In [1]: import numpy as np

In [2]: np.set_printoptions(suppress=True, linewidth=120)

In [3]: M = np.load("x.npy")

In [4]: print(M)
[[-3.9  5.3  4.1 -2.6  0.3  7. ]
 [-1.2 -3.7 -5.1  0.8 -1.3 -5.3]
 [-0.5  1.9 -0.6 -1.   0.7  0.2]
 [ 7.4 -2.7  1.1  2.6  1.2 -2.4]
 [-0.2  0.3  9.   1.4 -1.1  8.7]
 [ 0.7 -2.3  3.9  1.8 -1.5  2.7]
 [-1.9  6.7  0.6 -3.5  2.2  3.6]
 [-2.1 -8.4 -0.4  4.2 -4.4 -2.5]
 [ 0.8  8.7  1.9 -4.4  3.8  4.2]
 [-1.7  6.3  4.1 -2.9  1.7  6.6]
 [ 0.6 -2.4  4.   1.9 -1.3  2.6]
 [ 2.7 -1.8  6.7  2.4 -0.7  5.1]
 [-2.2 -4.4  2.8  2.6 -3.   2.2]
 [-0.5  2.3 -3.9 -1.8  1.2 -2.6]
 [ 1.4 -4.6 -4.7  1.8 -0.9 -6.1]
 [-3.9 -2.4  3.6  1.3 -2.7  4. ]
 [ 1.   5.2 -4.5 -3.3  3.1 -3. ]
 [ 3.1  1.5  4.3  0.5  1.2  3.4]
 [ 2.2 -0.1  6.1  1.4 -0.2  5. ]
 [-1.5  1.7 -8.2 -2.3  1.3 -6.6]
 [-1.8  6.1  4.  -2.7  1.7  6.3]
 [ 3.8 -5.3 -4.2  2.6 -0.4 -7. ]
 [-2.8 -2.6  1.9  1.4 -2.2  2.1]
 [-0.3 -3.3  2.6  2.2 -1.9  1.4]
 [-5.1  6.1  2.4 -3.2  0.4  6.1]
 [ 3.2 -3.9 -1.6  2.3 -0.4 -4. ]]

In [5]: print(np.round(np.abs(np.linalg.svd(M)[2][-1]), 1))
[0.4 0.2 0.3 0.2 0.8 0.2]

In [6]: print(np.linalg.matrix_rank(M, rtol=0.1))
3

In [7]: print(round(np.linalg.norm(M, 2) / np.linalg.norm(M), 1))
0.8

In [8]: print(np.argsort(-np.linalg.norm(M, axis=0).round(6), kind="stable")[:3])
[5 1 2]

In [9]: print(round(np.log10(np.linalg.cond(M))))
2

In [10]: lab = M[:, 2] > np.median(M[:, 2])

In [11]: f = M[lab].mean(axis=0) - M[~lab].mean(axis=0)

In [12]: print(((M - M.mean(axis=0)) @ f > 0).astype(int))
[1 0 0 0 1 1 1 0 1 1 1 1 1 0 0 1 0 1 1 0 1 0 1 1 1 0]

In [13]: X = np.array([[0, -3, 1, 1], [3, 0, 2, 5], [-1, -2, 0, -5], [-1, -5, 5, 0]])

In [14]: print(X)
[[ 0 -3  1  1]
 [ 3  0  2  5]
 [-1 -2  0 -5]
 [-1 -5  5  0]]

In [15]: # skew-symmetric

In [16]: x = np.array([5, 1, 2, -1])

In [17]: print(x @ X @ x)
0

In [18]: q = np.linalg.solve(np.eye(4) - X, np.eye(4) + X)

In [19]: print(round(np.linalg.det(q), 1))
1.0

In [20]: left, sig, VT = np.linalg.svd(X, full_matrices=False)

In [21]: print(np.round(np.cumsum(sig ** 2) / np.sum(sig ** 2), 1))
[0.5 1.  1.  1. ]

In [22]: print(np.round(VT @ VT.T, 1) + 0)
[[1. 0. 0. 0.]
 [0. 1. 0. 0.]
 [0. 0. 1. 0.]
 [0. 0. 0. 1.]]

In [23]: print(np.round(left.T @ X @ VT.T, 1) + 0)
[[7.9 0.  0.  0. ]
 [0.  7.9 0.  0. ]
 [0.  0.  1.5 0. ]
 [0.  0.  0.  1.5]]

In [24]: print(np.allclose(left * sig @ VT, X))
True

In [25]: print(np.round(sig / sig[0], 1))
[1.  1.  0.2 0.2]

In [26]: rng = np.random.default_rng(10)

In [27]: lab = rng.permutation(4)

In [28]: Y = X[:, lab] * rng.choice([-1, 1], 4)

In [29]: print(Y)
[[-1  1 -3  0]
 [-2  5  0  3]
 [ 0 -5 -2 -1]
 [-5  0 -5 -1]]

In [30]: left, _, VT = np.linalg.svd(X.T @ Y)

In [31]: print(np.round(left @ VT, 1) + 0)
[[ 0.  0.  0.  1.]
 [ 0.  0.  1.  0.]
 [-1.  0.  0.  0.]
 [ 0.  1.  0.  0.]]

In [32]: print(np.round(np.linalg.lstsq(X, Y)[0], 1) + 0)
[[ 0.  0.  0.  1.]
 [ 0.  0.  1.  0.]
 [-1.  0.  0.  0.]
 [ 0.  1.  0.  0.]]
